In [1]: import numpy as np

In [2]: np.set_printoptions(precision=2, suppress=True, linewidth=100, sign=" ")

In [3]: M = np.load("out11.npy")

In [4]: M
Out[4]: 
array([[-0.2 ,  2.7 , -0.91],
       [-0.5 , -1.1 , -2.06],
       [ 1.6 ,  0.4 ,  7.24],
       [ 0.  ,  0.  ,  0.19],
       [-0.9 ,  0.3 , -4.06],
       [-0.1 ,  0.1 , -0.65],
       [ 0.9 ,  0.1 ,  4.61],
       [ 0.1 ,  1.2 ,  0.29],
       [ 1.8 ,  0.1 ,  9.14],
       [ 0.7 , -1.4 ,  3.51],
       [ 0.7 , -1.4 ,  4.1 ],
       [ 0.  ,  0.1 , -0.11],
       [ 1.6 ,  2.  ,  7.93],
       [ 0.6 , -0.3 ,  2.88],
       [-2.  , -0.9 , -9.38],
       [-1.1 , -0.6 , -5.46],
       [-0.5 , -1.9 , -2.25],
       [-0.4 ,  0.6 , -2.43],
       [-1.3 ,  0.2 , -6.4 ],
       [ 0.  ,  0.7 ,  0.01],
       [ 0.5 , -0.8 ,  2.91],
       [ 2.2 , -0.1 , 10.7 ],
       [ 0.2 , -0.2 ,  1.25]])

In [5]: A2 = np.c_[M[:, :1] @ np.array([[7]]), np.array([3, -1, 0, -1, -3, 4, -2, 4, 0, 1, 0, 0, 4, -4, -4, 3, 2, -3, -3, 2, 5, 5, 1])]

In [6]: A2
Out[6]: 
array([[ -1.4,   3. ],
       [ -3.5,  -1. ],
       [ 11.2,   0. ],
       [  0. ,  -1. ],
       [ -6.3,  -3. ],
       [ -0.7,   4. ],
       [  6.3,  -2. ],
       [  0.7,   4. ],
       [ 12.6,   0. ],
       [  4.9,   1. ],
       [  4.9,   0. ],
       [  0. ,   0. ],
       [ 11.2,   4. ],
       [  4.2,  -4. ],
       [-14. ,  -4. ],
       [ -7.7,   3. ],
       [ -3.5,   2. ],
       [ -2.8,  -3. ],
       [ -9.1,  -3. ],
       [  0. ,   2. ],
       [  3.5,   5. ],
       [ 15.4,   5. ],
       [  1.4,   1. ]])

In [7]: np.round(np.linalg.norm(A2 - M @ np.linalg.lstsq(M, A2)[0], axis=0), 2) + 0
Out[7]: array([  0.  ,  12.42])

In [8]: np.linalg.matrix_rank(np.c_[M, A2])
Out[8]: np.int64(4)

In [9]: O, V = np.linalg.qr(M[:, :1])[0], np.linalg.qr(M[:, 1:])[0]

In [10]: s = np.linalg.svd(O.T @ V, compute_uv=False)

In [11]: np.round(np.linalg.norm(O @ O.T - V @ V.T, 2), 2)
Out[11]: np.float64(1.0)

In [12]: np.degrees(np.arccos(s.clip(0, 1)))
Out[12]: array([ 3.17])

In [13]: x = np.array([-3, 1, 0])

In [14]: rhs = M @ x

In [15]: c, lr = np.zeros(3), 1 / np.linalg.norm(M, 2) ** 2

In [16]: for i in range(25):
    ...:     c -= lr * M.T @ (M @ c - rhs)
    ...:     if i % 5 == 0: print(i, round(np.linalg.norm(M @ c - rhs), 2))
    ...: 
0 4.54
5 3.72
10 3.07
15 2.54
20 2.12

In [17]: round(np.linalg.cond(M), 2)
Out[17]: np.float64(92.12)

In [18]: D = np.linalg.norm(M[:, None] - M[None], axis=-1)

In [19]: D.mean(axis=1).argmax()
Out[19]: np.int64(14)

In [20]: D[19].round(6).argsort(kind="stable")[:4]
Out[20]: array([ 19,   7,  11,   3])

In [21]: (D + 1e9 * np.eye(23)).round(6).argmin(axis=1)
Out[21]: 
array([  7,  16,  12,  11,  15,  11,  10,  19,  21,  10,   9,   3,   2,  20,  18,  18,   1,   4,
        15,   7,  13,   8,   3])

In [22]: D[:5, :5]
Out[22]: 
array([[  0.  ,   3.98,   8.66,   2.92,   4.02],
       [  3.98,   0.  ,   9.65,   2.55,   2.47],
       [  8.66,   9.65,   0.  ,   7.24,  11.57],
       [  2.92,   2.55,   7.24,   0.  ,   4.35],
       [  4.02,   2.47,  11.57,   4.35,   0.  ]])

In [23]: W0 = np.load("w.npy")

In [24]: W0
Out[24]: 
array([[-2, -3],
       [ 0,  2]])

In [25]: round(np.log10(np.linalg.cond(M)))
Out[25]: 2

In [26]: np.linalg.cond(M) > 100
Out[26]: np.False_

In [27]: [round(float(x), 2) for x in np.linalg.svd(M, compute_uv=False)[:3]]
Out[27]: [24.46, 4.91, 0.27]

In [28]: np.linalg.matrix_rank(M, rtol=0.1)
Out[28]: np.int64(2)

In [29]: np.abs(np.linalg.svd(M)[2][-1])
Out[29]: array([ 0.98,  0.02,  0.2 ])

In [30]: J = np.load("run7.npy")

In [31]: J
Out[31]: 
array([[-2.,  3.],
       [ 3.,  2.]])

In [32]: ev, V = np.linalg.eigh(J)

In [33]: np.linalg.eigvalsh(J @ J)
Out[33]: array([ 13.,  13.])

In [34]: np.linalg.eigvalsh(J + 3 * np.eye(2))
Out[34]: array([-0.61,  6.61])

In [35]: np.linalg.svd(J, compute_uv=False)
Out[35]: array([ 3.61,  3.61])

In [36]: (ev > 1e-8).sum(), (ev < -1e-8).sum()
Out[36]: (np.int64(1), np.int64(1))

In [37]: np.abs(V[:, -1]).round(6).argmax()
Out[37]: np.int64(1)

In [38]: V @ np.diag(ev) @ V.T
Out[38]: 
array([[-2.,  3.],
       [ 3.,  2.]])

In [39]: np.unique(ev.round(6) + 0, return_counts=True)[1]
Out[39]: array([ 1,  1])

In [40]: np.round(V.T @ J @ V, 2) + 0
Out[40]: 
array([[-3.61,  0.  ],
       [ 0.  ,  3.61]])

In [41]: np.abs(V[:, -1])
Out[41]: array([ 0.47,  0.88])

In [42]: rng = np.random.default_rng(23)

In [43]: idx = rng.permutation(2)

In [44]: idx
Out[44]: array([ 1,  0])

In [45]: A2 = J[idx][:, idx]

In [46]: np.diag(A2)
Out[46]: array([ 2., -2.])

In [47]: np.allclose(A2, J)
Out[47]: False

In [48]: np.trace(A2)
Out[48]: np.float64(0.0)

In [49]: np.linalg.svd(J, compute_uv=False)
Out[49]: array([ 3.61,  3.61])

In [50]: J[:, 1] @ J[:, 0]
Out[50]: np.float64(0.0)

In [51]: np.linalg.pinv(J)
Out[51]: 
array([[-0.15,  0.23],
       [ 0.23,  0.15]])

In [52]: J.T @ J
Out[52]: 
array([[ 13.,   0.],
       [  0.,  13.]])

In [53]: blk = np.stack([J, -1 * J, J[::-1]])

In [54]: np.einsum("bij,cij->bc", blk, blk)
Out[54]: 
array([[ 26., -26.,   0.],
       [-26.,  26.,   0.],
       [  0.,   0.,  26.]])

In [55]: (blk @ J.T).shape
Out[55]: (3, 2, 2)

In [56]: np.linalg.matrix_rank(blk.reshape(3, -1))
Out[56]: np.int64(2)

In [57]: blk.sum(axis=0)
Out[57]: 
array([[ 3.,  2.],
       [-2.,  3.]])

In [58]: np.linalg.det(blk)
Out[58]: array([-13., -13.,  13.])

In [59]: np.round(np.linalg.eigvalsh(J).min(), 2)
Out[59]: np.float64(-3.61)

In [60]: try:
    ...:     np.linalg.cholesky(J)
    ...: except np.linalg.LinAlgError as e:
    ...:     print(repr(e))
    ...: 
LinAlgError('Matrix is not positive definite')

In [61]: arr = np.load("mat.npy")

In [62]: arr
Out[62]: 
array([[-0.62,  0.66,  0.08],
       [-0.96,  0.98,  0.22],
       [-0.97,  0.98,  0.24],
       [ 0.49, -0.54, -0.06],
       [-0.85,  0.89,  0.14],
       [ 0.98, -0.99, -0.25],
       [ 0.35, -0.38, -0.04],
       [ 0.  ,  0.  ,  0.  ],
       [-0.79,  0.83,  0.12],
       [ 0.18, -0.2 , -0.02],
       [ 0.79, -0.83, -0.12],
       [ 0.18, -0.2 , -0.02],
       [ 0.18, -0.2 , -0.02],
       [-0.99,  0.99,  0.27],
       [ 0.  ,  0.  ,  0.  ],
       [-1.  ,  1.  ,  0.43],
       [ 0.35, -0.38, -0.04],
       [ 0.72, -0.76, -0.1 ],
       [ 0.97, -0.98, -0.24],
       [-0.98,  0.99,  0.25],
       [-0.72,  0.76,  0.1 ]])

In [63]: # row 11 repeats row 9

In [64]: W2 = M[[18, 19]].astype(float)

In [65]: for _ in range(5):
    ...:     idx = np.linalg.norm(M[:, None] - W2, axis=-1).argmin(axis=1)
    ...:     W2 = np.array([M[idx == j].mean(axis=0) for j in range(2)])
    ...: 

In [66]: idx
Out[66]: array([ 0,  0,  1,  1,  0,  0,  1,  1,  1,  1,  1,  0,  1,  1,  0,  0,  0,  0,  0,  0,  1,  1,  1])

In [67]: np.bincount(idx)
Out[67]: array([ 11,  12])

In [68]: np.abs(W2[1] - W2[0]).argmax()
Out[68]: np.int64(2)

In [69]: def softmax(z):
    ...:     e = np.exp(z - z.max(axis=-1, keepdims=True))
    ...:     return e / e.sum(axis=-1, keepdims=True)
    ...: 

In [70]: softmax(arr).sum(axis=1)
Out[70]: 
array([ 1.,  1.,  1.,  1.,  1.,  1.,  1.,  1.,  1.,  1.,  1.,  1.,  1.,  1.,  1.,  1.,  1.,  1.,
        1.,  1.,  1.])

In [71]: softmax(arr[1] + -3)
Out[71]: array([ 0.09,  0.62,  0.29])

In [72]: S = arr @ arr.T / np.sqrt(3)

In [73]: softmax(S).round(6).argmax(axis=1)
Out[73]: 
array([ 15,  15,  15,   5,  15,   5,   5,   0,  15,   5,   5,   5,   5,  15,   0,  15,   5,   5,
         5,  15,  15])

In [74]: x = np.array([2, 1, 3])

In [75]: rhs = arr @ x

In [76]: np.linalg.solve(arr.T @ arr, arr.T @ rhs)
Out[76]: array([ 2.,  1.,  3.])

In [77]: rhs = rhs + 0.3 * rng.normal(size=21)

In [78]: rhs
Out[78]: 
array([-0.27, -0.3 , -0.94,  0.39, -1.03,  0.49,  0.38,  0.25, -0.14,  0.19,  0.23,  0.01,  0.55,
       -0.35, -0.07,  0.07,  0.04,  0.29,  0.32, -0.31, -0.49])

In [79]: c, *_ = np.linalg.lstsq(arr, rhs)

In [80]: [round(float(np.linalg.norm(np.linalg.solve(arr.T @ arr + lam * np.eye(3), arr.T @ rhs))), 2) for lam in (0, 1, 10, 100)]
Out[80]: [4.26, 0.34, 0.22, 0.06]

In [81]: c.round()
Out[81]: array([ 3.,  2.,  3.])

In [82]: c
Out[82]: array([ 2.91,  1.83,  2.52])

In [83]: A2 = np.linalg.invert(J)
Traceback (most recent call last):
  Cell In[83], line 1
    A2 = np.linalg.invert(J)
AttributeError: module 'numpy.linalg' has no attribute 'invert'


In [84]: A2 = np.linalg.inv(J)

In [85]: np.round(np.linalg.det(J) * np.linalg.det(A2), 2)
Out[85]: np.float64(1.0)

In [86]: np.linalg.inv(A2)
Out[86]: 
array([[-2.,  3.],
       [ 3.,  2.]])

In [87]: (np.abs(A2) > 1e-9).astype(int)
Out[87]: 
array([[ 1,  1],
       [ 1,  1]])

In [88]: E = np.loadtxt("data.csv", delimiter=",")

In [89]: E
Out[89]: 
array([[ 1.,  1.,  1.,  1.,  1.,  1.],
       [ 1.,  1.,  1.,  1.,  1.,  1.],
       [ 1.,  0.,  1.,  0.,  1.,  0.],
       [ 1.,  1.,  1.,  1.,  1.,  1.],
       [ 1.,  1.,  1.,  1.,  1.,  1.],
       [ 1.,  0.,  1.,  0.,  1.,  0.]])

In [90]: (E - E.T) / 2
Out[90]: 
array([[ 0. ,  0. ,  0. ,  0. ,  0. ,  0. ],
       [ 0. ,  0. ,  0.5,  0. ,  0. ,  0.5],
       [ 0. , -0.5,  0. , -0.5,  0. , -0.5],
       [ 0. ,  0. ,  0.5,  0. ,  0. ,  0.5],
       [ 0. ,  0. ,  0. ,  0. ,  0. ,  0. ],
       [ 0. , -0.5,  0.5, -0.5,  0. ,  0. ]])

In [91]: np.trace(E)
Out[91]: np.float64(5.0)

In [92]: np.linalg.determinant(E)
Traceback (most recent call last):
  Cell In[92], line 1
    np.linalg.determinant(E)
AttributeError: module 'numpy.linalg' has no attribute 'determinant'


In [93]: np.linalg.matrix_power(E, 2)
Out[93]: 
array([[ 6.,  4.,  6.,  4.,  6.,  4.],
       [ 6.,  4.,  6.,  4.,  6.,  4.],
       [ 3.,  2.,  3.,  2.,  3.,  2.],
       [ 6.,  4.,  6.,  4.,  6.,  4.],
       [ 6.,  4.,  6.,  4.,  6.,  4.],
       [ 3.,  2.,  3.,  2.,  3.,  2.]])

In [94]: E.inv()
Traceback (most recent call last):
  Cell In[94], line 1
    E.inv()
AttributeError: 'numpy.ndarray' object has no attribute 'inv'


In [95]: E @ E
Out[95]: 
array([[ 6.,  4.,  6.,  4.,  6.,  4.],
       [ 6.,  4.,  6.,  4.,  6.,  4.],
       [ 3.,  2.,  3.,  2.,  3.,  2.],
       [ 6.,  4.,  6.,  4.,  6.,  4.],
       [ 6.,  4.,  6.,  4.,  6.,  4.],
       [ 3.,  2.,  3.,  2.,  3.,  2.]])

In [96]: round(np.abs(np.linalg.eigvals(E)).max(), 2)
Out[96]: np.float64(5.0)

In [97]: np.round(np.sort(np.abs(np.linalg.eigvals(E))), 2) + 0
Out[97]: array([ 0.,  0.,  0.,  0.,  0.,  5.])
